% ipython --no-banner

In [1]: import numpy as np

In [2]: np.set_printoptions(suppress=True, linewidth=200)

In [3]: F = np.load("mat.npy")

In [4]: print(F)
[[ 4 -3  2 -2  2  0]
 [-3  2 -5 -3  0 -2]
 [ 2 -5  4 -2 -1 -3]
 [-2 -3 -2 -4 -1  0]
 [ 2  0 -1 -1 -4 -1]
 [ 0 -2 -3  0 -1  0]]

In [5]: vec = np.array([1, 1, 0, 0, 2, 2])

In [6]: print(np.einsum("ij,j->i", F, vec))
[  5  -5 -11  -7  -8  -4]

In [7]: print(F * vec)
[[ 4 -3  0  0  4  0]
 [-3  2  0  0  0 -4]
 [ 2 -5  0  0 -2 -6]
 [-2 -3  0  0 -2  0]
 [ 2  0  0  0 -8 -2]
 [ 0 -2  0  0 -2  0]]

In [8]: print(F @ np.ones(6))
[  3. -11.  -5. -12.  -5.  -6.]

In [9]: print(F @ (2 * vec))
[ 10 -10 -22 -14 -16  -8]

In [10]: print(F @ np.eye(6)[2])
[ 2. -5.  4. -2. -1. -3.]

In [11]: print(np.sign((F @ vec).round(6)))
[ 1 -1 -1 -1 -1 -1]

In [12]: K = np.loadtxt("m.csv", delimiter=",")

In [13]: print(K.round(1))
[[1.  0.  0.  0. ]
 [0.  1.  0.  0. ]
 [0.2 0.2 0.5 0. ]
 [0.  0.5 0.  0.5]]

In [14]: print(np.linalg.matrix_rank(K - K[0, 0] * np.eye(4)))
2

In [15]: print(np.round(K @ K, 1))
[[1.  0.  0.  0. ]
 [0.  1.  0.  0. ]
 [0.4 0.4 0.2 0. ]
 [0.  0.8 0.  0.2]]

In [16]: print([int(np.linalg.matrix_rank(np.linalg.matrix_power(K, p))) for p in range(1, 5)])
[4, 4, 4, 4]

In [17]: rng = np.random.default_rng(5146)

In [18]: idx = rng.permutation(4)

In [19]: print(idx)
[0 1 2 3]

In [20]: M2 = K[idx][:, idx]

In [21]: print(np.allclose(M2, K))
True
